In [1]: import numpy as np

In [2]: np.set_printoptions(precision=1, suppress=True, linewidth=160)

In [3]: X = np.load("w.npy")

In [4]: X
Out[4]: 
array([[ 1, -1,  1, -1],
       [ 1,  0,  0,  0],
       [ 1,  1,  1,  1],
       [ 1,  2,  4,  8],
       [ 1,  3,  9, 27]])

In [5]: proj = X @ np.linalg.solve(X.T @ X, X.T)

In [6]: np.round(np.linalg.eigvalsh(proj), 1) + 0
Out[6]: array([0., 1., 1., 1., 1.])

In [7]: np.linalg.matrix_rank(np.eye(5) - proj)
Out[7]: np.int64(1)

In [8]: round(np.trace(proj), 1)
Out[8]: np.float64(4.0)

In [9]: np.allclose(proj @ proj, proj)
Out[9]: True

In [10]: K = np.array([[3, -1, -3, -3], [-2, -2, 0, 1], [3, 2, -3, -1], [-3, -3, -3, 3]])

In [11]: K[3] = K[1]

In [12]: K
Out[12]: 
array([[ 3, -1, -3, -3],
       [-2, -2,  0,  1],
       [ 3,  2, -3, -1],
       [-2, -2,  0,  1]])

In [13]: print(np.round(np.poly(K), 1) + 0)
[  1.   1.  -8. -30.   0.]

In [14]: np.round(np.linalg.eigvals(K).sum().real, 1)
Out[14]: np.float64(-1.0)

In [15]: print(np.round(np.linalg.eigvals(K), 1) + 0)
[ 3.6+0.j  -2.3+1.8j -2.3-1.8j  0. +0.j ]

In [16]: np.kron(np.eye(2, dtype=int), K)
Out[16]: 
array([[ 3, -1, -3, -3,  0,  0,  0,  0],
       [-2, -2,  0,  1,  0,  0,  0,  0],
       [ 3,  2, -3, -1,  0,  0,  0,  0],
       [-2, -2,  0,  1,  0,  0,  0,  0],
       [ 0,  0,  0,  0,  3, -1, -3, -3],
       [ 0,  0,  0,  0, -2, -2,  0,  1],
       [ 0,  0,  0,  0,  3,  2, -3, -1],
       [ 0,  0,  0,  0, -2, -2,  0,  1]])

In [17]: round(float(np.linalg.det(K.T)), 1)
Out[17]: -0.0

In [18]: np.einsum("ij,ji->", K, K)
Out[18]: np.int64(17)

In [19]: M = np.load("case2.npy")

In [20]: M
Out[20]: 
array([[-0.5,  0.9,  0.1],
       [-0.3, -0.3,  0.9],
       [ 0.8,  0.4,  0.4]])

In [21]: rng = np.random.default_rng(53254)

In [22]: z = rng.permutation(3)

In [23]: z
Out[23]: array([1, 0, 2])

In [24]: other = M[z][:, z]

In [25]: print(other)
[[-0.3 -0.3  0.9]
 [ 0.9 -0.5  0.1]
 [ 0.4  0.8  0.4]]

In [26]: round(float(np.trace(other)), 1)
Out[26]: -0.4

In [27]: u = np.array([-1, 3, 2])

In [28]: np.correlate(X[4], X[0], "full")
Out[28]: array([ -1,  -2,  -7, -20,  21, -18,  27])

In [29]: x = np.array([2, 2, 1])

In [30]: (M * x).sum(axis=1)
Out[30]: array([ 0.9, -0.4,  2.8])

In [31]: (M @ x).argmax()
Out[31]: np.int64(2)

In [32]: print(np.linalg.norm(M, axis=0))
[1. 1. 1.]

In [33]: print(np.linalg.pinv(M))
[[-0.5 -0.3  0.8]
 [ 0.9 -0.3  0.4]
 [ 0.1  0.9  0.4]]

In [34]: np.round(M.T @ M, 1) + 0
Out[34]: 
array([[1., 0., 0.],
       [0., 1., 0.],
       [0., 0., 1.]])

In [35]: np.linalg.svd(M, compute_uv=False)
Out[35]: array([1., 1., 1.])

In [36]: print(round(M[:, 2] @ M[:, 0], 1))
0.0

In [37]: np.round(np.linalg.det(2 * M), 1), round(float(np.linalg.det(M)), 1)
Out[37]: (np.float64(8.0), 1.0)

In [38]: round(np.einsum("ii->", M), 1)
Out[38]: np.float64(-0.4)

In [39]: round(float(np.linalg.det(M[::-1])), 1)
Out[39]: -1.0

In [40]: round(np.einsum("ij,ji->", M, M), 1)
Out[40]: np.float64(0.8)

In [41]: round(float(np.linalg.eigvals(M).sum().real), 1)
Out[41]: -0.4

In [42]: data = np.loadtxt("x.csv", delimiter=",")

In [43]: print(data)
[[2. 1. 0. 0. 0.]
 [0. 2. 1. 0. 0.]
 [0. 0. 2. 1. 0.]
 [0. 0. 0. 2. 1.]
 [0. 0. 0. 0. 2.]]

In [44]: x = np.array([-3, 1, 3, 0, 1])

In [45]: np.sign((data @ x).round(6))
Out[45]: array([-1.,  1.,  1.,  1.,  1.])

In [46]: data * x
Out[46]: 
array([[-6.,  1.,  0.,  0.,  0.],
       [-0.,  2.,  3.,  0.,  0.],
       [-0.,  0.,  6.,  0.,  0.],
       [-0.,  0.,  0.,  0.,  1.],
       [-0.,  0.,  0.,  0.,  2.]])

In [47]: data @ np.ones(5)
Out[47]: array([3., 3., 3., 3., 2.])

In [48]: (data * x).sum(axis=1)
Out[48]: array([-5.,  5.,  6.,  1.,  2.])

In [49]: data @ x
Out[49]: array([-5.,  5.,  6.,  1.,  2.])

In [50]: (data @ x).argmax()
Out[50]: np.int64(2)

In [51]: np.linalg.norm(data @ x) <= np.linalg.norm(data, 2) * np.linalg.norm(x) + 1e-9
Out[51]: np.True_

In [52]: w, evecs = np.linalg.eig(data)

In [53]: np.sort(np.linalg.eigvals(data @ data))
Out[53]: array([4., 4., 4., 4., 4.])

In [54]: gram = data.T @ data

In [55]: (data @ data.T).shape
Out[55]: (5, 5)

In [56]: np.trace(gram), (data ** 2).sum()
Out[56]: (np.float64(24.0), np.float64(24.0))

In [57]: other = data[0, 0] * data[1:] - np.outer(data[1:, 0], data[0])

In [58]: other
Out[58]: 
array([[0., 4., 2., 0., 0.],
       [0., 0., 4., 2., 0.],
       [0., 0., 0., 4., 2.],
       [0., 0., 0., 0., 4.]])

In [59]: np.linalg.matrix_rank(other), np.linalg.matrix_rank(data)
Out[59]: (np.int64(4), np.int64(5))

In [60]: J = np.load("mat.npy")

In [61]: J.round(1) + 0
Out[61]: 
array([[ 0. , -3. ,  3.3],
       [ 0.2, -1.8,  1.2],
       [-0.9, -0.3,  0.7],
       [-1.2, -4.2,  5.2],
       [-0.4, -4. ,  3.9],
       [ 0.6, -3.1,  2.2],
       [-1.9, -2. ,  2.2],
       [-1.2, -2.8,  3.6],
       [-0.8, -0.2,  1. ],
       [-1.9, -1.2,  2.5],
       [-0.1, -0.3,  0.1],
       [-2.1, -1.5,  2.1],
       [ 0.8, -2.6,  1.9],
       [-0.9, -0.6,  1.5],
       [-0.1, -0.1,  0.2],
       [-0.2, -4.2,  3.4],
       [ 0.7, -2.9,  2.7],
       [-0.4, -0.7,  0.7],
       [-0.9, -0.3,  0.7],
       [ 1.1, -2.9,  2.8],
       [-0.9, -2.7,  3.1],
       [-1.3, -4.7,  5. ],
       [-0.5,  0.2,  0.1],
       [ 0.2,  0. ,  0.5],
       [-1.7, -1.4,  2. ],
       [-1. , -0.6,  1.1],
       [-1.7, -1.2,  2.6]])

In [62]: np.linalg.matrix_power(M, 4)
Out[62]: 
array([[-0.8,  0.4,  0.5],
       [ 0.2, -0.5,  0.8],
       [ 0.6,  0.7,  0.3]])

In [63]: np.round(M @ M, 1) + 0
Out[63]: 
array([[ 0. , -0.6,  0.8],
       [ 1. ,  0.2,  0.1],
       [-0.2,  0.8,  0.6]])

In [64]: np.allclose(M, M.T)
Out[64]: False

In [65]: round(np.linalg.det(M), 1)
Out[65]: np.float64(1.0)

In [66]: q = M.astype(float).copy()

In [67]: for j in range(3):
    ...:     q[:, j] -= q[:, :j] @ (q[:, :j].T @ q[:, j])
    ...:     q[:, j] /= np.linalg.norm(q[:, j])
    ...: 

In [68]: np.round(q.T @ M, 1) + 0
Out[68]: 
array([[1., 0., 0.],
       [0., 1., 0.],
       [0., 0., 1.]])

In [69]: np.round(q.T @ q, 1) + 0
Out[69]: 
array([[1., 0., 0.],
       [0., 1., 0.],
       [0., 0., 1.]])
